% ipython --no-banner

In [1]: import numpy as np

In [2]: np.set_printoptions(precision=2, suppress=True, linewidth=140)

In [3]: E = np.loadtxt("layer4.csv", delimiter=",")

In [4]: E
Out[4]: 
array([[ 0.,  2.,  0.,  0.,  0.,  0.,  0.,  0.,  0.,  0.],
       [ 1.,  0.,  0.,  0.,  0.,  0.,  0.,  0.,  0.,  0.],
       [ 0.,  0., -2., -2., -1., -3.,  2.,  0., -2., -3.],
       [ 0.,  0., -2.,  1., -3., -2., -2.,  1., -3.,  3.],
       [ 0.,  0., -3.,  2.,  3., -2., -2.,  2., -1., -1.],
       [ 0.,  0.,  0., -2.,  0.,  3.,  0.,  0., -1., -3.],
       [ 0.,  0.,  0.,  3., -3.,  3., -1., -1.,  1.,  2.],
       [ 0.,  0., -2., -3., -3., -3.,  1.,  1., -3., -3.],
       [ 0.,  0., -3., -3., -2., -3.,  1.,  1.,  3.,  2.],
       [ 0.,  0., -2., -2.,  2., -3., -2.,  2.,  1.,  2.]])

In [5]: E @ E
Out[5]: 
array([[  2.,   0.,   0.,   0.,   0.,   0.,   0.,   0.,   0.,   0.],
       [  0.,   2.,   0.,   0.,   0.,   0.,   0.,   0.,   0.,   0.],
       [  0.,   0.,  23.,  24.,  -3.,  24.,   4., -14.,   7.,   4.],
       [  0.,   0.,  12.,  -3.,   5.,  -5.,  -6.,   1.,  -5.,  11.],
       [  0.,   0.,  -6.,  11.,   6., -13., -11.,   9., -13.,   4.],
       [  0.,   0.,  13.,   1.,   2.,  25.,   9.,  -9.,  -3., -23.],
       [  0.,   0.,  -2., -16., -10.,   0.,  -3.,   2.,  -2.,  10.],
       [  0.,   0.,  32.,  16.,  -4.,  27.,  11., -18.,   5.,  -4.],
       [  0.,   0.,   3.,  -8.,  -2.,  -5.,   3.,   0.,  29.,  20.],
       [  0.,   0.,  -9.,  -7.,  16., -24.,  -3.,  11.,   8.,   3.]])

In [6]: round(float(np.linalg.det(E)), 2)
Out[6]: -27548.0

In [7]: mat = 0.9 ** np.abs(np.subtract.outer(np.arange(5), np.arange(5)))

In [8]: mat
Out[8]: 
array([[1.  , 0.9 , 0.81, 0.73, 0.66],
       [0.9 , 1.  , 0.9 , 0.81, 0.73],
       [0.81, 0.9 , 1.  , 0.9 , 0.81],
       [0.73, 0.81, 0.9 , 1.  , 0.9 ],
       [0.66, 0.73, 0.81, 0.9 , 1.  ]])

In [9]: x0 = np.ones(5)

In [10]: for _ in range(7):
    ...:     x0 = mat @ x0
    ...:     x0 /= np.linalg.norm(x0)
    ...:     print(round(x0 @ mat @ x0, 2))
    ...: 
4.26
4.26
4.26
4.26
4.26
4.26
4.26

In [11]: round(np.linalg.eigvalsh(mat)[-1], 2)
Out[11]: np.float64(4.26)
